$ ipython --no-banner

In [1]: import numpy as np

In [2]: np.set_printoptions(precision=2, suppress=True, linewidth=120)

In [3]: def tidy(a):
   ...:     return np.round(a, 2) + 0
   ...: 

In [4]: f = np.array([-1, -2, -3, 3, -1, 1, -3, 3, 0, -2])

In [5]: F = -3 * np.eye(10) + np.outer(f, f)

In [6]: F
Out[6]: 
array([[-2.,  2.,  3., -3.,  1., -1.,  3., -3.,  0.,  2.],
       [ 2.,  1.,  6., -6.,  2., -2.,  6., -6.,  0.,  4.],
       [ 3.,  6.,  6., -9.,  3., -3.,  9., -9.,  0.,  6.],
       [-3., -6., -9.,  6., -3.,  3., -9.,  9.,  0., -6.],
       [ 1.,  2.,  3., -3., -2., -1.,  3., -3.,  0.,  2.],
       [-1., -2., -3.,  3., -1., -2., -3.,  3.,  0., -2.],
       [ 3.,  6.,  9., -9.,  3., -3.,  6., -9.,  0.,  6.],
       [-3., -6., -9.,  9., -3.,  3., -9.,  6.,  0., -6.],
       [ 0.,  0.,  0.,  0.,  0.,  0.,  0.,  0., -3.,  0.],
       [ 2.,  4.,  6., -6.,  2., -2.,  6., -6.,  0.,  1.]])

In [7]: O, r_ = np.linalg.qr(F)

In [8]: print(tidy(O.T @ O))
[[1. 0. 0. 0. 0. 0. 0. 0. 0. 0.]
 [0. 1. 0. 0. 0. 0. 0. 0. 0. 0.]
 [0. 0. 1. 0. 0. 0. 0. 0. 0. 0.]
 [0. 0. 0. 1. 0. 0. 0. 0. 0. 0.]
 [0. 0. 0. 0. 1. 0. 0. 0. 0. 0.]
 [0. 0. 0. 0. 0. 1. 0. 0. 0. 0.]
 [0. 0. 0. 0. 0. 0. 1. 0. 0. 0.]
 [0. 0. 0. 0. 0. 0. 0. 1. 0. 0.]
 [0. 0. 0. 0. 0. 0. 0. 0. 1. 0.]
 [0. 0. 0. 0. 0. 0. 0. 0. 0. 1.]]

In [9]: tidy(np.abs(np.diag(r_)))
Out[9]: array([7.07, 6.21, 4.95, 3.83, 3.06, 3.06, 3.49, 3.37, 3.  , 3.14])

In [10]: np.trace(O @ O.T)
Out[10]: np.float64(10.0)

In [11]: left, sig, VT = np.linalg.svd(F)

In [12]: tidy(sig)
Out[12]: array([44.,  3.,  3.,  3.,  3.,  3.,  3.,  3.,  3.,  3.])

In [13]: np.argmax(sig[:-1] / (sig[1:] + 1e-6)) + 1
Out[13]: np.int64(1)

In [14]: A2 = left[:, :1] @ np.diag(sig[:1]) @ VT[:1]

In [15]: np.linalg.matrix_rank(A2)
Out[15]: np.int64(1)

In [16]: print(np.abs(F - A2).max())
3.0

In [17]: tidy(np.linalg.norm(F - A2, 2)), tidy(sig[1])
Out[17]: (np.float64(3.0), np.float64(3.0))

In [18]: tidy(A2)
Out[18]: 
array([[ 0.94,  1.87,  2.81, -2.81,  0.94, -0.94,  2.81, -2.81,  0.  ,  1.87],
       [ 1.87,  3.74,  5.62, -5.62,  1.87, -1.87,  5.62, -5.62,  0.  ,  3.74],
       [ 2.81,  5.62,  8.43, -8.43,  2.81, -2.81,  8.43, -8.43,  0.  ,  5.62],
       [-2.81, -5.62, -8.43,  8.43, -2.81,  2.81, -8.43,  8.43,  0.  , -5.62],
       [ 0.94,  1.87,  2.81, -2.81,  0.94, -0.94,  2.81, -2.81,  0.  ,  1.87],
       [-0.94, -1.87, -2.81,  2.81, -0.94,  0.94, -2.81,  2.81,  0.  , -1.87],
       [ 2.81,  5.62,  8.43, -8.43,  2.81, -2.81,  8.43, -8.43,  0.  ,  5.62],
       [-2.81, -5.62, -8.43,  8.43, -2.81,  2.81, -8.43,  8.43,  0.  , -5.62],
       [ 0.  ,  0.  ,  0.  ,  0.  ,  0.  ,  0.  ,  0.  ,  0.  ,  0.  ,  0.  ],
       [ 1.87,  3.74,  5.62, -5.62,  1.87, -1.87,  5.62, -5.62,  0.  ,  3.74]])

In [19]: A = np.loadtxt("out4.csv", delimiter=",")

In [20]: A
Out[20]: 
array([[-2., -2., -1.,  3.,  0.,  0.,  2., -2.,  3., -3.],
       [-2., -1.,  0.,  2.,  2.,  0.,  2.,  3., -2., -1.],
       [-2.,  0., -3., -3., -1., -2.,  0.,  1.,  3., -2.],
       [ 3., -3.,  0.,  0.,  3.,  2., -2., -2.,  2., -3.],
       [ 3., -1.,  1., -2.,  1.,  0.,  2., -3., -3.,  0.],
       [-1., -2.,  1.,  3., -2., -3., -1.,  2., -1.,  2.],
       [ 0.,  3.,  3., -1.,  3., -3.,  0., -2., -2., -3.],
       [ 1., -3.,  2.,  3., -1., -2.,  3., -1.,  2., -1.],
       [ 3.,  0.,  1.,  2.,  0.,  3., -3., -1., -2.,  0.]])

In [21]: def softmax(z):
    ...:     e = np.exp(z - z.max(axis=-1, keepdims=True))
    ...:     return e / e.sum(axis=-1, keepdims=True)
    ...: 

In [22]: print(tidy(softmax(A[4] + -3)))
[0.57 0.01 0.08 0.   0.08 0.03 0.21 0.   0.   0.03]

In [23]: tidy(softmax(A[4]))
Out[23]: array([0.57, 0.01, 0.08, 0.  , 0.08, 0.03, 0.21, 0.  , 0.  , 0.03])

In [24]: att = A @ A.T / np.sqrt(10)

In [25]: tidy(softmax(att + np.triu(np.full(att.shape, -np.inf), 1)))
Out[25]: 
array([[1.  , 0.  , 0.  , 0.  , 0.  , 0.  , 0.  , 0.  , 0.  ],
       [0.  , 1.  , 0.  , 0.  , 0.  , 0.  , 0.  , 0.  , 0.  ],
       [0.  , 0.  , 1.  , 0.  , 0.  , 0.  , 0.  , 0.  , 0.  ],
       [0.  , 0.  , 0.  , 1.  , 0.  , 0.  , 0.  , 0.  , 0.  ],
       [0.  , 0.  , 0.  , 0.  , 1.  , 0.  , 0.  , 0.  , 0.  ],
       [0.  , 0.  , 0.  , 0.  , 0.  , 1.  , 0.  , 0.  , 0.  ],
       [0.  , 0.  , 0.  , 0.  , 0.  , 0.  , 1.  , 0.  , 0.  ],
       [0.01, 0.  , 0.  , 0.  , 0.  , 0.  , 0.  , 0.99, 0.  ],
       [0.  , 0.  , 0.  , 0.  , 0.  , 0.  , 0.  , 0.  , 1.  ]])

In [26]: softmax(att).round(6).argmax(axis=1)
Out[26]: array([0, 1, 2, 3, 4, 5, 6, 7, 8])

In [27]: print(tidy(softmax(att)))
[[0.99 0.   0.   0.   0.   0.   0.   0.01 0.  ]
 [0.   1.   0.   0.   0.   0.   0.   0.   0.  ]
 [0.   0.   1.   0.   0.   0.   0.   0.   0.  ]
 [0.   0.   0.   1.   0.   0.   0.   0.   0.  ]
 [0.   0.   0.   0.   1.   0.   0.   0.   0.  ]
 [0.   0.   0.   0.   0.   1.   0.   0.   0.  ]
 [0.   0.   0.   0.   0.   0.   1.   0.   0.  ]
 [0.01 0.   0.   0.   0.   0.   0.   0.99 0.  ]
 [0.   0.   0.   0.   0.   0.   0.   0.   1.  ]]
